In [1]: import numpy as np

In [2]: np.set_printoptions(precision=1, suppress=True, linewidth=160)

In [3]: feats = np.load("a.npy")

In [4]: print(feats)
[[ 24   5  -4  -4   8  16 -13   7   0   1]
 [  5   7  -1   7   5   2   2  -3   0  -3]
 [ -4  -1  13   7  -5 -11  -6  -1  -4   4]
 [ -4   7   7  29   9  -5   8  -1   0 -10]
 [  8   5  -5   9  21   3   6   9  12  -4]
 [ 16   2 -11  -5   3  21  -5   4  -2  -5]
 [-13   2  -6   8   6  -5  18  -4   6  -7]
 [  7  -3  -1  -1   9   4  -4  11   6   1]
 [  0   0  -4   0  12  -2   6   6  10   0]
 [  1  -3   4 -10  -4  -5  -7   1   0   8]]

In [5]: U, sigma = np.linalg.svd(feats)
Traceback (most recent call last):
  Cell In[5], line 1
    U, sigma = np.linalg.svd(feats)
ValueError: too many values to unpack (expected 2)


In [6]: U, sigma, vt = np.linalg.svd(feats, full_matrices=False)

In [7]: print(np.abs(U[:, 0]).round(6).argmax())
0

In [8]: print(U.shape, sigma.shape, vt.shape)
(10, 10) (10,) (10, 10)

In [9]: print(sigma.round(1) + 0)
[53.6 47.9 27.8 23.8  9.   0.   0.   0.   0.   0. ]

In [10]: print(np.round(np.abs(vt[0]), 1) + 0)
[0.6 0.  0.2 0.4 0.1 0.5 0.3 0.2 0.  0.1]

In [11]: print(np.round(U.T @ U, 1) + 0)
[[1. 0. 0. 0. 0. 0. 0. 0. 0. 0.]
 [0. 1. 0. 0. 0. 0. 0. 0. 0. 0.]
 [0. 0. 1. 0. 0. 0. 0. 0. 0. 0.]
 [0. 0. 0. 1. 0. 0. 0. 0. 0. 0.]
 [0. 0. 0. 0. 1. 0. 0. 0. 0. 0.]
 [0. 0. 0. 0. 0. 1. 0. 0. 0. 0.]
 [0. 0. 0. 0. 0. 0. 1. 0. 0. 0.]
 [0. 0. 0. 0. 0. 0. 0. 1. 0. 0.]
 [0. 0. 0. 0. 0. 0. 0. 0. 1. 0.]
 [0. 0. 0. 0. 0. 0. 0. 0. 0. 1.]]

In [12]: rank = np.linalg.matrix_rank(feats)

In [13]: print(rank)
5

In [14]: ns = np.linalg.svd(feats)[2][rank:].T

In [15]: print([int(np.linalg.matrix_rank(np.delete(feats, i, axis=0))) for i in range(10)])
[5, 5, 5, 5, 5, 5, 5, 5, 5, 5]

In [16]: print(np.linalg.matrix_rank(feats.T @ feats), np.linalg.matrix_rank(feats @ feats.T))
5 5

In [17]: print(np.trace(feats))
162

In [18]: print(np.round(np.abs(np.linalg.eigvals(feats)).max(), 1))
53.6

In [19]: print(np.linalg.matrix_power(feats, 2))
[[1172  153 -322 -334  398  906 -611  427   44   27]
 [ 153  175  -59  309  251  120  100   17   54 -161]
 [-322  -59  450  226 -286 -476 -103 -141 -172  129]
 [-334  309  226 1226  482 -344  553  -77  132 -435]
 [ 398  251 -286  482  922  276  291  381  476 -281]
 [ 906  120 -476 -344  276  926 -348  280   12 -102]
 [-611  100 -103  553  291 -348  759 -152  250 -308]
 [ 427   17 -141  -77  381  280 -152  331  206   13]
 [  44   54 -172  132  476   12  250  206  336  -90]
 [  27 -161  129 -435 -281 -102 -308   13  -90  281]]

In [20]: x = np.array([0, 1, 2, -2, -2, 1, 0, -1, 1, -2])

In [21]: h = np.maximum(feats @ x, 0)

In [22]: print(np.flatnonzero(h > 1e-9))
[5 9]

In [23]: W0 = np.load("mat.npy")

In [24]: print(W0)
[[0 1 1 1 1 1 1 0]
 [1 0 0 1 1 1 1 0]
 [1 0 0 1 1 1 1 0]
 [1 1 1 0 1 1 0 0]
 [1 1 1 1 0 0 0 0]
 [1 1 1 1 0 0 1 0]
 [1 1 1 0 0 1 0 0]
 [0 0 0 0 0 0 0 0]]

In [25]: print(np.linalg.cond(W0) > 100)
True

In [26]: print(round(float(np.linalg.norm(W0, 2) / np.linalg.norm(W0)), 1))
0.8

In [27]: print(np.linalg.matrix_rank(W0, rtol=0.1))
5

In [28]: print(np.argsort(-np.linalg.norm(W0, axis=0).round(6), kind="stable")[:3])
[0 1 2]

In [29]: ev, vecs = np.linalg.eigh(W0)

In [30]: print(np.round(vecs @ np.diag(ev) @ vecs.T, 1) + 0)
[[0. 1. 1. 1. 1. 1. 1. 0.]
 [1. 0. 0. 1. 1. 1. 1. 0.]
 [1. 0. 0. 1. 1. 1. 1. 0.]
 [1. 1. 1. 0. 1. 1. 0. 0.]
 [1. 1. 1. 1. 0. 0. 0. 0.]
 [1. 1. 1. 1. 0. 0. 1. 0.]
 [1. 1. 1. 0. 0. 1. 0. 0.]
 [0. 0. 0. 0. 0. 0. 0. 0.]]

In [31]: print(np.round(np.linalg.svd(W0, compute_uv=False), 1) + 0)
[4.9 2.2 1.6 1.2 0.6 0.4 0.  0. ]

In [32]: print(np.round(vecs.T @ vecs, 1) + 0)
[[1. 0. 0. 0. 0. 0. 0. 0.]
 [0. 1. 0. 0. 0. 0. 0. 0.]
 [0. 0. 1. 0. 0. 0. 0. 0.]
 [0. 0. 0. 1. 0. 0. 0. 0.]
 [0. 0. 0. 0. 1. 0. 0. 0.]
 [0. 0. 0. 0. 0. 1. 0. 0.]
 [0. 0. 0. 0. 0. 0. 1. 0.]
 [0. 0. 0. 0. 0. 0. 0. 1.]]

In [33]: print(np.round(np.linalg.eigvalsh(W0 @ W0), 1) + 0)
[ 0.   0.   0.2  0.4  1.5  2.6  5.  24.2]

In [34]: print(np.round(vecs.T @ W0 @ vecs, 1) + 0)
[[-2.2  0.   0.   0.   0.   0.   0.   0. ]
 [ 0.  -1.6  0.   0.   0.   0.   0.   0. ]
 [ 0.   0.  -1.2  0.   0.   0.   0.   0. ]
 [ 0.   0.   0.  -0.4  0.   0.   0.   0. ]
 [ 0.   0.   0.   0.   0.   0.   0.   0. ]
 [ 0.   0.   0.   0.   0.   0.   0.   0. ]
 [ 0.   0.   0.   0.   0.   0.   0.6  0. ]
 [ 0.   0.   0.   0.   0.   0.   0.   4.9]]

In [35]: print(np.abs(vecs[:, -1]))
[0.4 0.4 0.4 0.4 0.3 0.4 0.3 0. ]

In [36]: arr = np.loadtxt("w.csv", delimiter=",")

In [37]: print(arr)
[[0.2 0.2 0.2 0.  0.  0.2 0.  0. ]
 [0.  0.3 0.  0.  0.  0.3 0.  0.3]
 [0.5 0.  0.5 0.  0.  0.  0.  0. ]
 [0.  0.  0.  0.5 0.  0.  0.  0.5]
 [0.5 0.  0.  0.  0.5 0.  0.  0. ]
 [0.  0.  0.  0.  0.2 0.5 0.  0.2]
 [0.  0.  0.  0.5 0.  0.  0.5 0. ]
 [0.  0.  0.  0.3 0.  0.  0.  0.7]]

In [38]: rank = np.linalg.matrix_rank(arr)

In [39]: print(rank)
7

In [40]: ns = np.linalg.svd(arr)[2][rank:].T

In [41]: print([int(np.linalg.matrix_rank(arr[:, :j + 1])) for j in range(8)])
[1, 2, 3, 4, 5, 5, 6, 7]

In [42]: print(np.allclose(arr @ ns, 0))
True

In [43]: print([int(np.linalg.matrix_rank(np.delete(arr, i, axis=0))) for i in range(8)])
[7, 7, 7, 7, 6, 6, 6, 7]

In [44]: t = np.radians(36)

In [45]: R = np.eye(10)

In [46]: R[3, 3] = R[7, 7] = np.cos(t)

In [47]: R[3, 7], R[7, 3] = -np.sin(t), np.sin(t)

In [48]: print(R)
[[ 1.   0.   0.   0.   0.   0.   0.   0.   0.   0. ]
 [ 0.   1.   0.   0.   0.   0.   0.   0.   0.   0. ]
 [ 0.   0.   1.   0.   0.   0.   0.   0.   0.   0. ]
 [ 0.   0.   0.   0.8  0.   0.   0.  -0.6  0.   0. ]
 [ 0.   0.   0.   0.   1.   0.   0.   0.   0.   0. ]
 [ 0.   0.   0.   0.   0.   1.   0.   0.   0.   0. ]
 [ 0.   0.   0.   0.   0.   0.   1.   0.   0.   0. ]
 [ 0.   0.   0.   0.6  0.   0.   0.   0.8  0.   0. ]
 [ 0.   0.   0.   0.   0.   0.   0.   0.   1.   0. ]
 [ 0.   0.   0.   0.   0.   0.   0.   0.   0.   1. ]]

In [49]: M2 = feats @ R.T

In [50]: print(np.allclose(feats @ feats.T, M2 @ M2.T))
True

In [51]: print(np.abs(M2 - feats).max(axis=0))
[ 0.   0.   0.   7.   0.   0.   0.  17.2  0.   0. ]

In [52]: print(np.allclose(np.linalg.norm(feats, axis=1), np.linalg.norm(M2, axis=1)))
True

In [53]: print(round(np.linalg.det(R), 1), round(float(np.trace(R)), 1))
1.0 9.6

In [54]: E = np.load("run7.npy")

In [55]: print(E)
[[0 2 0 2 1]
 [0 1 0 0 2]
 [2 1 2 2 0]
 [0 0 1 1 1]
 [1 1 0 1 0]
 [1 2 0 2 0]
 [1 2 0 1 0]
 [2 1 0 0 1]
 [1 0 1 0 1]
 [0 4 0 2 5]]

In [56]: M2 = E / np.sqrt((E ** 2).mean(axis=1, keepdims=True))

In [57]: print(E - E.mean(axis=1, keepdims=True))
[[-1.   1.  -1.   1.   0. ]
 [-0.6  0.4 -0.6 -0.6  1.4]
 [ 0.6 -0.4  0.6  0.6 -1.4]
 [-0.6 -0.6  0.4  0.4  0.4]
 [ 0.4  0.4 -0.6  0.4 -0.6]
 [ 0.   1.  -1.   1.  -1. ]
 [ 0.2  1.2 -0.8  0.2 -0.8]
 [ 1.2  0.2 -0.8 -0.8  0.2]
 [ 0.4 -0.6  0.4 -0.6  0.4]
 [-2.2  1.8 -2.2 -0.2  2.8]]

In [58]: print(M2[5])
[0.7 1.5 0.  1.5 0. ]

In [59]: f, g = E[6], E[3]

In [60]: print(f @ g)
1

In [61]: print(f @ f)
6

In [62]: p = (f @ g) / (f @ f) * f

In [63]: print(round((g - p) @ f, 1))
0.0

In [64]: print(np.outer(f, g))
[[0 0 1 1 1]
 [0 0 2 2 2]
 [0 0 0 0 0]
 [0 0 1 1 1]
 [0 0 0 0 0]]

In [65]: print(g - p)
[-0.2 -0.3  1.   0.8  1. ]

In [66]: print(np.linalg.matrix_rank(np.outer(f, g)))
1

In [67]: t = np.radians(36)

In [68]: R = np.eye(5)

In [69]: R[1, 1] = R[4, 4] = np.cos(t)

In [70]: R[1, 4], R[4, 1] = -np.sin(t), np.sin(t)

In [71]: print(R)
[[ 1.   0.   0.   0.   0. ]
 [ 0.   0.8  0.   0.  -0.6]
 [ 0.   0.   1.   0.   0. ]
 [ 0.   0.   0.   1.   0. ]
 [ 0.   0.6  0.   0.   0.8]]

In [72]: M2 = E @ R.T

In [73]: print(np.abs(M2 - E).max(axis=0))
[0.  3.7 0.  0.  1.4]

In [74]: print(np.allclose(np.linalg.norm(E, axis=1), np.linalg.norm(M2, axis=1)))
True
